% python3 -q
>>> import numpy as np
>>> from numpy import linalg as LA
>>> np.set_printoptions(precision=1, suppress=True, linewidth=140, sign=" ")
>>> tidy = lambda a: np.round(a, 1) + 0
>>> cent = np.array([[4, 2, 4], [4, 5, 4], [5, 5, 4]])
>>> X = np.repeat(cent, 11 // 3, axis=0)
>>> rng = np.random.default_rng(2674)
>>> X = X + 0.3 * rng.normal(size=X.shape)
>>> print(tidy(X))
[[ 4.3  2.1  4. ]
 [ 4.4  1.5  4. ]
 [ 3.6  1.8  4.7]
 [ 3.9  5.1  4.4]
 [ 3.9  4.6  4.4]
 [ 4.2  5.2  4.1]
 [ 5.2  4.8  3.5]
 [ 5.1  5.4  3.9]
 [ 5.7  4.8  4.4]]
>>> print(tidy(LA.norm(X)))
22.3
>>> print(np.unravel_index(np.abs(X).argmax(), X.shape))
(np.int64(8), np.int64(0))
>>> print(tidy(np.abs(X).max()))
5.7
>>> print(tidy(X - X[0]))
[[ 0.   0.   0. ]
 [ 0.1 -0.6  0. ]
 [-0.7 -0.3  0.7]
 [-0.5  3.   0.4]
 [-0.4  2.5  0.4]
 [-0.1  3.1  0.1]
 [ 0.8  2.7 -0.5]
 [ 0.8  3.3 -0.1]
 [ 1.4  2.7  0.4]]
>>> ang = np.radians(60)
>>> r_ = np.eye(3)
>>> r_[2, 2] = r_[0, 0] = np.cos(ang)
>>> r_[2, 0], r_[0, 2] = -np.sin(ang), np.sin(ang)
>>> print(tidy(r_))
[[ 0.5  0.   0.9]
 [ 0.   1.   0. ]
 [-0.9  0.   0.5]]
>>> A2 = X @ r_.T
>>> print(np.allclose(LA.norm(X, axis=1), LA.norm(A2, axis=1)))
True
>>> print(tidy(np.abs(A2 - X).max(axis=0)))
[ 2.3  0.   7.2]
>>> print(np.allclose(X @ X.T, A2 @ A2.T))
True
>>> u, r1 = r_[0], r_[2]
>>> print(tidy(u @ r1))
0.0
>>> pr = (u @ r1) / (u @ u) * u
>>> print(tidy((r1 - pr) @ u))
0.0
>>> print(tidy(np.outer(u, r1)))
[[-0.4  0.   0.3]
 [ 0.   0.   0. ]
 [-0.7  0.   0.4]]
>>> print(tidy(pr))
[ 0.  0.  0.]
>>> print(tidy(LA.norm(u + r1) ** 2 + LA.norm(u - r1) ** 2))
4.0
>>> print(tidy(r1 - pr))
[-0.9  0.   0.5]
>>> def softmax(z):
...     e = np.exp(z - z.max(axis=-1, keepdims=True))
...     return e / e.sum(axis=-1, keepdims=True)
... 
>>> print(softmax(X).sum(axis=1))
[ 1.  1.  1.  1.  1.  1.  1.  1.  1.]
>>> print(tidy(softmax(10 * X[0])))
[ 1.  0.  0.]
>>> print(tidy(softmax(X[0])))
[ 0.5  0.1  0.4]
>>> print(tidy(softmax(X[0] + 4)))
[ 0.5  0.1  0.4]
>>> S = X @ X.T / np.sqrt(3)
>>> print(tidy(softmax(S)))
[[ 0.   0.   0.   0.   0.   0.   0.   0.1  0.8]
 [ 0.   0.   0.   0.   0.   0.   0.   0.1  0.9]
 [ 0.   0.   0.   0.   0.   0.   0.   0.1  0.8]
 [ 0.   0.   0.   0.   0.   0.   0.   0.3  0.7]
 [ 0.   0.   0.   0.   0.   0.   0.   0.2  0.7]
 [ 0.   0.   0.   0.   0.   0.   0.   0.3  0.7]
 [ 0.   0.   0.   0.   0.   0.   0.   0.2  0.7]
 [ 0.   0.   0.   0.   0.   0.   0.   0.2  0.7]
 [ 0.   0.   0.   0.   0.   0.   0.   0.2  0.8]]
>>> print(tidy(softmax(S + np.triu(np.full(S.shape, -np.inf), 1))))
[[ 1.   0.   0.   0.   0.   0.   0.   0.   0. ]
 [ 0.6  0.4  0.   0.   0.   0.   0.   0.   0. ]
 [ 0.4  0.2  0.4  0.   0.   0.   0.   0.   0. ]
 [ 0.   0.   0.   1.   0.   0.   0.   0.   0. ]
 [ 0.   0.   0.   0.8  0.2  0.   0.   0.   0. ]
 [ 0.   0.   0.   0.3  0.1  0.6  0.   0.   0. ]
 [ 0.   0.   0.   0.2  0.   0.3  0.5  0.   0. ]
 [ 0.   0.   0.   0.   0.   0.1  0.1  0.9  0. ]
 [ 0.   0.   0.   0.   0.   0.   0.   0.2  0.8]]
>>> print(tidy(softmax(S)[0] @ X))
[ 5.6  4.9  4.3]
>>> x0 = np.array([2, -1, -1])
>>> y = X @ x0
>>> beta, lr = np.zeros(3), 1 / LA.norm(X, 2) ** 2
>>> for i in range(200):
...     beta -= lr * X.T @ (X @ beta - y)
...     if i % 50 == 0: print(i, round(LA.norm(X @ beta - y), 1))
... 
0 5.2
50 3.0
100 2.1
150 1.5
>>> print(tidy(beta))
[ 1.5 -0.9 -0.6]
>>> print(tidy(LA.cond(X)))
12.4
>>> M = np.load("a.npy")
>>> print(M)
[[ 6.  5. -9.  0.]
 [ 2. -1. -3.  0.]
 [ 5. -9.  4.  0.]
 [ 0.  0.  0. -1.]]
>>> # 2 blocks once reordered
>>> print((LA.matrix_power((M != 0) + (M.T != 0) + np.eye(4), 4) > 0).astype(int))
[[ 1  1  1  0]
 [ 1  1  1  0]
 [ 1  1  1  0]
 [ 0  0  0  1]]
>>> A2 = LA.inv(M)
>>> print(tidy(LA.det(M) * LA.det(A2)))
1.0
>>> print(tidy(M @ A2))
[[ 1.  0.  0.  0.]
 [ 0.  1.  0.  0.]
 [ 0.  0.  1.  0.]
 [ 0.  0.  0.  1.]]
>>> print(tidy(A2))
[[ 0.2 -0.3  0.1  0. ]
 [ 0.1 -0.4  0.   0. ]
 [ 0.1 -0.4  0.1  0. ]
 [ 0.   0.   0.  -1. ]]
>>> print(np.allclose(A2, M.T))
False
>>> print(tidy(LA.slogdet(M)[0]))
1.0
>>> A = np.array([[4, 5, 6], [7, 8, 9], [10, 11, 12]])
>>> proj = np.triu(np.array([[-8, 1, -6, 1], [2, -7, 4, -8], [0, -5, -6, 4], [3, 1, 7, -1]]), 1) + np.eye(4)
>>> A2 = proj @ M @ LA.inv(proj)
>>> print(LA.matrix_rank(A2))
4
>>> print(tidy(LA.det(A2)))
184.0
>>> print(np.trace(A2), np.trace(M))
8.0 8.0
>>> print(tidy(np.poly(A2)))
[  1.  -8.  13. 206. 184.]
>>> print(A2)
[[  -22.    80.  -488.  2613.]
 [   22.   -59.   381. -2010.]
 [    5.   -14.    90.  -481.]
 [    0.     0.     0.    -1.]]
>>> print(tidy(np.poly(A2)))
[  1.  -8.  13. 206. 184.]
>>> print(tidy(LA.det(A2[::-1])))
184.0
>>> print(tidy(LA.det(A2.T)))
184.0
>>> U, sig, Vh = LA.svd(A)
>>> print(tidy(sig))
[ 25.2   0.7   0. ]
>>> A2 = U[:, :2] @ np.diag(sig[:2]) @ Vh[:2]
>>> print(tidy(np.abs(A - A2).max()))
0.0
>>> print(tidy(A2))
[[  4.   5.   6.]
 [  7.   8.   9.]
 [ 10.  11.  12.]]
>>> print(tidy(LA.norm(A - A2) / LA.norm(A)))
0.0
>>> print(LA.matrix_rank(A2))
2
>>> print(LA.matrix_rank(A, rtol=0.05))
1
>>> cent = np.sign(np.array([[3, 3, 2, 2], [2, 2, -1, -1], [3, 2, -3, -3], [-2, -3, -1, 3]]))
>>> A2 = (np.tril(cent, -1) + np.eye(4)) @ (np.triu(cent, 1) + np.eye(4))
>>> vals = np.array([2, 1, 0, 1])
>>> F = np.rint(A2 * vals @ LA.inv(A2)) + 0
>>> print(F)
[[ 3.  2. -8. -5.]
 [ 2.  2. -6. -4.]
 [ 2.  2. -7. -5.]
 [-2. -2.  8.  6.]]
>>> print(tidy(LA.norm(F, 2) / LA.norm(F)))
1.0
>>> print([round(float(x), 1) for x in LA.svd(F, compute_uv=False)[:3]])
[18.7, 1.0, 0.4]
>>> print(np.abs(np.diag(LA.qr(F)[1])) > 1e-9)
[ True  True  True False]
>>> print(np.allclose(F[:-1].T @ LA.lstsq(F[:-1].T, F[-1])[0], F[-1]))
True
>>> print(LA.lstsq(F[:-1].T, F[-1])[2])
3
>>> print(tidy(np.trace(LA.pinv(F) @ F)))
3.0
>>> mat = np.load("w.npy")
>>> print(mat)
[[ -1   7 -40  -8]
 [  1   1  10   2]
 [ -1  -6  20   4]]
>>> print(LA.cond(mat) > 100)
False
>>> print(LA.matrix_rank(mat, rtol=0.1))
1
>>> arr = np.loadtxt("sample16.csv", delimiter=",")
>>> print(tidy(arr))
[[ 0.3  0.4  0.1]
 [ 0.4  0.7  0.1]
 [ 0.1  0.1  0. ]]
>>> print(tidy(LA.det(arr.T)))
0.0
>>> print(tidy(np.poly(arr)))
[ 1. -1.  0.  0.]
>>> print(tidy(LA.det(arr[::-1])))
0.0
>>> print(tidy(np.kron(np.eye(2, dtype=int), arr)))
[[ 0.3  0.4  0.1  0.   0.   0. ]
 [ 0.4  0.7  0.1  0.   0.   0. ]
 [ 0.1  0.1  0.   0.   0.   0. ]
 [ 0.   0.   0.   0.3  0.4  0.1]
 [ 0.   0.   0.   0.4  0.7  0.1]
 [ 0.   0.   0.   0.1  0.1  0. ]]
>>> print(np.einsum("ij,ji->", arr, arr))
1.0
>>> print([round(float(x), 1) for x in LA.svd(arr, compute_uv=False)[:3]])
[1.0, 0.0, 0.0]
>>> E = np.load("data.npy")
>>> print(tidy(E))
[[-0.3 -0.9 -0.2  0.2]
 [ 0.2  0.7  0.2 -0.2]]
>>> print([round(float(x), 1) for x in LA.svd(E, compute_uv=False)[:3]])
[1.3, 0.0]
>>> print(LA.matrix_rank(E, rtol=0.1))
1
>>> x0 = np.array([8, 1, -6, -6])
>>> print(LA.norm(E @ x0) <= LA.norm(E, 2) * LA.norm(x0) + 1e-9)
True
>>> print((E @ x0).argmax())
1
>>> print(tidy((E * x0).sum(axis=1)))
[-3.3  2.6]
>>> print(tidy(E @ np.eye(4)[0]))
[-0.3  0.2]
>>> J = np.array([[0, 8, 0, 7], [-8, 0, 5, -8], [0, -5, 0, 0], [-7, 8, 0, 0]])
>>> print(J)
[[ 0  8  0  7]
 [-8  0  5 -8]
 [ 0 -5  0  0]
 [-7  8  0  0]]
>>> print(np.abs(J).max())
8
>>> print(J - J[0])
[[  0   0   0   0]
 [ -8  -8   5 -15]
 [  0 -13   0  -7]
 [ -7   0   0  -7]]
>>> print(tidy(LA.norm(J)))
20.1
>>> print(LA.matrix_rank(J))
4
>>> print(np.count_nonzero(J))
8
>>> print(J.sum(axis=0))
[-15  11   5  -1]
>>> proj = np.triu(np.array([[-4, 3, 2, 1], [5, 3, 0, 3], [-2, -3, -5, -2], [-5, -4, 2, -4]]), 1) + np.eye(4)
>>> A2 = proj @ J @ LA.inv(proj)
>>> print(np.trace(A2), np.trace(J))
0.0 0
>>> print(tidy(LA.det(A2)))
1225.0
>>> q, r_ = LA.qr(J)
>>> print(tidy(q.T @ q))
[[ 1.  0.  0.  0.]
 [ 0.  1.  0.  0.]
 [ 0.  0.  1.  0.]
 [ 0.  0.  0.  1.]]
>>> print(q.shape, r_.shape)
(4, 4) (4, 4)
